$ python -q
>>> import numpy as np
>>> np.set_printoptions(precision=2, suppress=True, linewidth=120)
>>> E = np.array([[0.0, 1.0, 0.0, -1.0],
...     [1.0, 0.0, 0.0, 0.0],
...     [0.0, 0.0, 0.0, 0.0],
...     [-1.0, 0.0, 0.0, 0.0]])
>>> Uu, sig, Vh = np.linalg.svd(E)
>>> print(sig.round(2) + 0)
[1.41 1.41 0.   0.  ]
>>> print(np.argmax(sig[:-1] / (sig[1:] + 1e-6)) + 1)
2
>>> A2 = Uu[:, :2] @ np.diag(sig[:2]) @ Vh[:2]
>>> print(A2.round(2) + 0)
[[ 0.  1.  0. -1.]
 [ 1.  0.  0.  0.]
 [ 0.  0.  0.  0.]
 [-1.  0.  0.  0.]]
>>> print(np.round(np.linalg.norm(E - A2, 2), 2), np.round(sig[2], 2))
0.0 0.0
>>> print(np.round(np.linalg.norm(E - A2) / np.linalg.norm(E), 2))
0.0
>>> print(round(np.abs(E - A2).max(), 2))
0.0
>>> P = np.triu(np.array([[5, 0, -2, 1], [5, 2, -4, -1], [1, -2, -2, -2], [2, 5, -3, 2]]), 1) + np.eye(4)
>>> A2 = P @ E @ np.linalg.inv(P)
>>> print(P @ E - E @ P)
[[-1.  0.  4.  1.]
 [ 1.  0.  2. -1.]
 [ 2.  0.  0.  0.]
 [ 0.  0. -2.  1.]]
>>> print(np.linalg.matrix_rank(A2))
2
>>> print(np.round(np.poly(A2), 2) + 0)
[ 1.  0. -2.  0.  0.]
>>> m1 = np.array([[-13, -7, 4, 8], [8, 4, -4, -5], [-8, -4, 4, 5]])
>>> w, vecs = np.linalg.eigh(E)
>>> x0 = np.array([3, 1, 2, 0])
>>> print(np.abs(E).sum(axis=1).max(), round(np.abs(w).max(), 2))
2.0 1.41
>>> Uu, sig, Vh = np.linalg.svd(m1)
>>> print(np.argmax(sig[:-1] / (sig[1:] + 1e-6)) + 1)
2
>>> print(sig.round(2) + 0)
[23.18  1.63  0.  ]
>>> A2 = Uu[:, :2] @ np.diag(sig[:2]) @ Vh[:2]
>>> print(A2)
[[-13.  -7.   4.   8.]
 [  8.   4.  -4.  -5.]
 [ -8.  -4.   4.   5.]]
>>> print(round(np.abs(m1 - A2).max(), 2))
0.0
>>> print(round(np.linalg.norm(m1 - A2) / np.linalg.norm(m1), 2))
0.0
>>> print(np.linalg.matrix_rank(m1, rtol=0.05))
2
>>> print(np.linalg.matrix_rank(A2))
2
>>> print(m1[0] @ m1[2])
188
>>> print(round(np.linalg.norm(m1, "nuc"), 2))
24.81
>>> A2 = np.array([[8, 9], [3, 5], [5, 3], [3, 5]])
>>> print(np.einsum("ij,ij->i", m1, m1))
[298 121 121]
>>> print(np.einsum("ik,kj->ji", m1, A2))
[[ -81   41  -41]
 [-100   55  -55]]
>>> print(np.einsum("ij->j", m1))
[-13  -7   4   8]
>>> print(np.linalg.matrix_rank(m1 @ A2))
2
>>> print(np.linalg.matrix_rank(np.vstack([m1, A2.T])))
4
>>> print(np.vstack([m1, A2.T]).shape)
(5, 4)
>>> print(A2.T @ m1.T)
[[ -81   41  -41]
 [-100   55  -55]]
>>> X = np.load("w.npy")
>>> print(X)
[[-0.22 -0.87  0.44]
 [ 0.12  0.83 -0.45]
 [-0.31 -0.89  0.43]
 [ 0.4  -0.2   0.35]
 [-0.22  0.41 -0.34]
 [-0.04  0.45 -0.24]
 [ 0.2  -0.56  0.41]
 [-0.27  0.92 -0.73]
 [ 0.22  0.87 -0.44]
 [ 0.63  0.35  0.31]
 [-0.46  0.27 -0.43]
 [ 0.49 -0.99  0.91]
 [ 0.48 -0.95  0.83]
 [ 0.41 -0.71  0.6 ]
 [-0.22 -0.41  0.06]
 [ 0.35  0.95 -0.55]
 [-0.88  0.98 -0.96]
 [-0.66  0.93 -0.86]
 [-0.16  0.16 -0.18]
 [ 0.2  -0.98  0.85]
 [ 0.38 -0.97  0.85]
 [ 0.66  0.08  0.45]
 [-0.95 -0.97 -0.18]
 [ 0.18 -1.    0.94]
 [-0.9   1.   -0.98]]
>>> C = X[[5, 22]].astype(float)
>>> for _ in range(4):
...     z = np.linalg.norm(X[:, None] - C, axis=-1).argmin(axis=1)
...     C = np.array([X[z == j].mean(axis=0) for j in range(2)])
... 
>>> print(z)
[1 0 1 1 0 0 1 0 0 0 0 1 1 1 1 0 0 0 0 1 1 1 1 1 0]
>>> print(C[1] - C[0])
[ 0.32 -1.4   1.02]
>>> W0 = np.tanh(np.array([[-0.8],
...     [1.8],
...     [-0.3],
...     [-0.9],
...     [-1.4],
...     [-0.6],
...     [0.3],
...     [0.6],
...     [0.1],
...     [-0.3],
...     [0.7],
...     [1.8],
...     [0.3],
...     [-0.5],
...     [1.3],
...     [0.6],
...     [-1.0],
...     [-0.1]]) @ np.array([[-0.3, 1.0, -1.3]]))
>>> print(W0)
[[ 0.24 -0.66  0.78]
 [-0.49  0.95 -0.98]
 [ 0.09 -0.29  0.37]
 [ 0.26 -0.72  0.82]
 [ 0.4  -0.89  0.95]
 [ 0.18 -0.54  0.65]
 [-0.09  0.29 -0.37]
 [-0.18  0.54 -0.65]
 [-0.03  0.1  -0.13]
 [ 0.09 -0.29  0.37]
 [-0.21  0.6  -0.72]
 [-0.49  0.95 -0.98]
 [-0.09  0.29 -0.37]
 [ 0.15 -0.46  0.57]
 [-0.37  0.86 -0.93]
 [-0.18  0.54 -0.65]
 [ 0.29 -0.76  0.86]
 [ 0.03 -0.1   0.13]]
>>> Xs = W0 - W0.mean(axis=0)
>>> Uu, sig, Vh = np.linalg.svd(Xs, full_matrices=False)
>>> print(sig)
[4.02 0.25 0.02]
>>> print(np.searchsorted(np.cumsum(sig ** 2) / (sig ** 2).sum(), 0.9) + 1)
1
>>> print(np.linalg.matrix_rank(Xs))
3
>>> print(np.round(sig ** 2 / (sig ** 2).sum(), 2) + 0)
[1. 0. 0.]
>>> u, r1 = W0[14], W0[4]
>>> print(round(float(u @ r1), 2))
-1.8
>>> pr = (u @ r1) / (u @ u) * u
>>> print(np.linalg.matrix_rank(np.outer(u, r1)))
1
>>> print(pr)
[ 0.38 -0.88  0.96]
>>> print(round(float((r1 - pr) @ u), 2))
-0.0
>>> print(np.outer(u, r1))
[[-0.15  0.33 -0.35]
 [ 0.34 -0.76  0.82]
 [-0.37  0.83 -0.89]]
>>> x0 = np.array([-3, -2, 2])
>>> target = W0 @ x0
>>> coef, lr = np.zeros(3), 1 / np.linalg.norm(W0, 2) ** 2
>>> for i in range(200):
...     coef -= lr * W0.T @ (W0 @ coef - target)
...     if i % 50 == 0: print(i, round(np.linalg.norm(W0 @ coef - target), 2))
... 
0 0.8
50 0.65
100 0.53
150 0.43
>>> print(coef)
[-0.96 -0.87  2.26]
>>> print(np.round(np.linalg.cond(W0), 2))
158.16
>>> O, vecs = np.linalg.qr(X[:, :2])[0], np.linalg.qr(X[:, 2:])[0]
>>> sig = np.linalg.svd(O.T @ vecs, compute_uv=False)
>>> print(round(float(np.linalg.norm(O @ O.T - vecs @ vecs.T, 2)), 2))
1.0
>>> print(np.degrees(np.arccos(sig.clip(0, 1))))
[9.65]
>>> print(sig)
[0.99]
>>> x0 = np.array([-6, 8, 9])
>>> target = X @ x0
>>> print(np.linalg.solve(X.T @ X, X.T @ target))
[-6.  8.  9.]
>>> print(np.linalg.lstsq(X, target)[0])
[-6.  8.  9.]
>>> rng = np.random.default_rng(98156)
>>> target = target + 0.1 * rng.normal(size=25)
>>> print(target)
[-1.64  1.81 -1.45 -0.93  1.5   1.57 -1.83  2.35  1.5   1.76  1.03 -2.72 -3.01 -2.62 -1.29  0.52  4.5   3.87  0.69
 -1.27 -2.33  0.86 -3.61 -0.68  4.51]
>>> coef, *_ = np.linalg.lstsq(X, target)
>>> print(np.round(X.T @ (target - X @ coef), 2) + 0)
[0. 0. 0.]
>>> print(np.round(np.linalg.norm(target - X @ coef), 2))
0.44
>>> print(coef)
[-6.02  7.94  8.97]
>>> print(coef.round())
[-6.  8.  9.]
>>> print([round(float(np.linalg.norm(np.linalg.solve(X.T @ X + lam * np.eye(3), X.T @ target))), 2) for lam in (0, 1, 10, 100)])
[13.41, 2.7, 1.48, 0.4]
>>> C = np.sign(np.array([[1, 8, 9, 1], [3, 3, 8, 7], [1, 6, 0, 4], [1, 2, 8, 3]]))
>>> A2 = (np.tril(C, -1) + np.eye(4)) @ (np.triu(C, 1) + np.eye(4))
>>> w = np.array([1, -3, 1, 1])
>>> feats = np.rint(A2 * w @ np.linalg.inv(A2)) + 0
>>> print(feats)
[[  5.  -8.   4.   0.]
 [  8. -15.   8.   0.]
 [  8. -16.   9.   0.]
 [  8. -16.   8.   1.]]
>>> print(np.linalg.matrix_rank(feats, rtol=0.1))
1
>>> print(np.linalg.cond(feats) > 100)
True
>>> print(np.abs(np.linalg.svd(feats)[2][-1]))
[0.31 0.49 0.59 0.56]
>>> print(np.argsort(-np.linalg.norm(feats, axis=0).round(6), kind="stable")[:3])
[1 2 0]
>>> G = feats.T @ feats
>>> print(G)
[[ 217. -416.  220.    8.]
 [-416.  801. -424.  -16.]
 [ 220. -424.  225.    8.]
 [   8.  -16.    8.    1.]]
>>> print(np.trace(G), (feats ** 2).sum())
1244.0 1244.0
>>> print(np.allclose(G, G.T))
True
>>> print(np.diag(G))
[217. 801. 225.   1.]
>>> A2 = np.linalg.inv(feats)
>>> print(np.allclose(A2, feats.T))
False
>>> print(np.round(np.linalg.slogdet(feats)[0], 2))
-1.0
>>> print(round(np.linalg.det(feats) * np.linalg.det(A2), 2))
1.0
>>> print(A2)
[[ 2.33 -2.67  1.33  0.  ]
 [ 2.67 -4.33  2.67  0.  ]
 [ 2.67 -5.33  3.67 -0.  ]
 [ 2.67 -5.33  2.67  1.  ]]
>>> print(np.linalg.det(feats) * A2)
[[ -7.   8.  -4.  -0.]
 [ -8.  13.  -8.  -0.]
 [ -8.  16. -11.   0.]
 [ -8.  16.  -8.  -3.]]
>>> print(round(float(np.linalg.cond(feats)), 2))
414.0
>>> print(round(np.linalg.det(2 * A2), 2), np.round(np.linalg.det(A2), 2))
-5.33 -0.33
>>> print(np.linalg.eigvals(A2))
[ 1.   -0.33  1.    1.  ]
>>> print(round(float(np.einsum("ii->", A2)), 2))
2.67
>>> print(round(float(np.linalg.eigvals(A2).sum().real), 2))
2.67
>>> print(round(np.linalg.det(A2.T), 2))
-0.33
>>> data = np.load("a.npy")
>>> print(data)
[[ 5  5  5]
 [ 5 10 10]
 [ 5 10 15]]
>>> # equal to its transpose
>>> A2 = np.array([[-2, 2], [-1, 2]])
>>> C = np.kron(A2, data)
>>> print(C)
[[-10 -10 -10  10  10  10]
 [-10 -20 -20  10  20  20]
 [-10 -20 -30  10  20  30]
 [ -5  -5  -5  10  10  10]
 [ -5 -10 -10  10  20  20]
 [ -5 -10 -15  10  20  30]]
>>> print(np.round(np.linalg.norm(C, 2), 2), round(float(np.linalg.norm(A2, 2) * np.linalg.norm(data, 2)), 2))
89.91 89.91
>>> print(C.shape)
(6, 6)
>>> F = np.loadtxt("x.csv", delimiter=",")
>>> print(F)
[[ -3.62   0.35   1.62]
 [-16.19   1.81   7.22]
 [  0.     0.     0.02]
 [-12.61   1.41   5.6 ]
 [-16.19   1.8    7.21]
 [ -7.22   0.79   3.21]
 [ -7.26   0.77   3.18]
 [-14.4    1.6    6.39]
 [ -9.     0.98   4.  ]
 [ -9.01   0.97   4.  ]
 [  0.01   0.    -0.01]
 [-10.8    1.2    4.82]
 [-12.6    1.37   5.63]
 [-10.79   1.19   4.8 ]
 [ -3.6    0.39   1.56]
 [-10.8    1.17   4.83]
 [-10.8    1.16   4.78]
 [-12.57   1.43   5.57]
 [-16.18   1.8    7.19]
 [-16.23   1.79   7.2 ]
 [ -8.98   0.97   4.03]
 [  0.01  -0.01  -0.01]
 [-14.39   1.61   6.42]
 [ -3.58   0.34   1.6 ]
 [-16.18   1.8    7.21]
 [-10.77   1.22   4.81]]
>>> C = F[[9, 12]].astype(float)
>>> for _ in range(5):
...     z = np.linalg.norm(F[:, None] - C, axis=-1).argmin(axis=1)
...     C = np.array([F[z == j].mean(axis=0) for j in range(2)])
... 
>>> print(z)
[0 1 0 1 1 0 0 1 0 0 0 1 1 1 0 1 1 1 1 1 0 0 1 0 1 1]
>>> print(np.bincount(z))
[11 15]
>>> print(C)
[[ -4.75   0.5    2.11]
 [-13.43   1.49   5.98]]
>>> D = np.linalg.norm(F[:, None] - F[None], axis=-1)
>>> print(np.unravel_index(D.round(6).argmax(), D.shape))
(np.int64(19), np.int64(21))
>>> print(D[:5, :5])
[[ 0.   13.84  3.97  9.89 13.83]
 [13.84  0.   17.81  3.95  0.01]
 [ 3.97 17.81  0.   13.86 17.81]
 [ 9.89  3.95 13.86  0.    3.94]
 [13.83  0.01 17.81  3.94  0.  ]]
>>> print(D.mean(axis=1).argmax())
21
>>> J = np.loadtxt("arr.csv", delimiter=",")
>>> print(J)
[[ 3.73 -2.35 -3.65]
 [-5.15  4.62  6.16]
 [-4.31  4.    4.62]
 [-6.76  5.4   7.22]
 [ 7.94 -6.86 -8.64]
 [ 4.35 -3.77 -5.15]
 [-1.41  1.09  1.68]
 [-7.26  5.41  7.33]
 [-5.21  4.14  4.92]
 [-5.89  4.41  6.83]
 [-0.69  1.51  1.34]
 [ 4.42 -3.8  -4.88]]
>>> x0 = np.array([1, 2, 1])
>>> target = J @ x0
>>> print(target)
[ -4.62  10.25   8.31  11.26 -14.42  -8.34   2.45  10.89   7.99   9.76   3.67  -8.06]
>>> target = target + 0.05 * rng.normal(size=12)
>>> print(target)
[ -4.57  10.17   8.25  11.17 -14.48  -8.32   2.39  10.86   8.06   9.81   3.59  -8.07]
>>> coef, *_ = np.linalg.lstsq(J, target)
>>> print(coef.round())
[1. 2. 1.]
>>> print(coef)
[0.95 1.98 0.97]
>>> print([round(float(np.linalg.norm(np.linalg.solve(J.T @ J + lam * np.eye(3), J.T @ target))), 2) for lam in (0, 1, 10, 100)])
[2.4, 1.65, 1.05, 0.92]
>>> A2 = np.c_[J[:, :1] @ np.array([[0]]), np.array([-4, -1, 3, 5, -5, -6, -2, -8, -2, 0, 0, -2])]
>>> print(A2)
[[ 0. -4.]
 [ 0. -1.]
 [ 0.  3.]
 [ 0.  5.]
 [ 0. -5.]
 [ 0. -6.]
 [ 0. -2.]
 [ 0. -8.]
 [ 0. -2.]
 [ 0.  0.]
 [ 0.  0.]
 [ 0. -2.]]
>>> print(np.linalg.lstsq(J, A2[:, 0])[0])
[0. 0. 0.]
>>> print(np.linalg.matrix_rank(np.c_[J, A2]))
4
>>> print(np.linalg.norm(A2 - J @ np.linalg.lstsq(J, A2)[0], axis=0))
[ 0.   12.57]
>>> print(np.linalg.matrix_rank(A2))
1
>>> C = J[[10, 2]].astype(float)
>>> for _ in range(6):
...     z = np.linalg.norm(J[:, None] - C, axis=-1).argmin(axis=1)
...     C = np.array([J[z == j].mean(axis=0) for j in range(2)])
... 
>>> print(z)
[0 1 1 1 0 0 1 1 1 1 1 0]
>>> print(C[1] - C[0])
[-9.7   8.02 10.59]
>>> print(C)
[[ 5.11 -4.2  -5.58]
 [-4.58  3.82  5.01]]
>>> print(np.abs(np.linalg.svd(J)[2][-1]))
[0.47 0.44 0.77]
>>> print(np.linalg.matrix_rank(J, rtol=0.1))
1
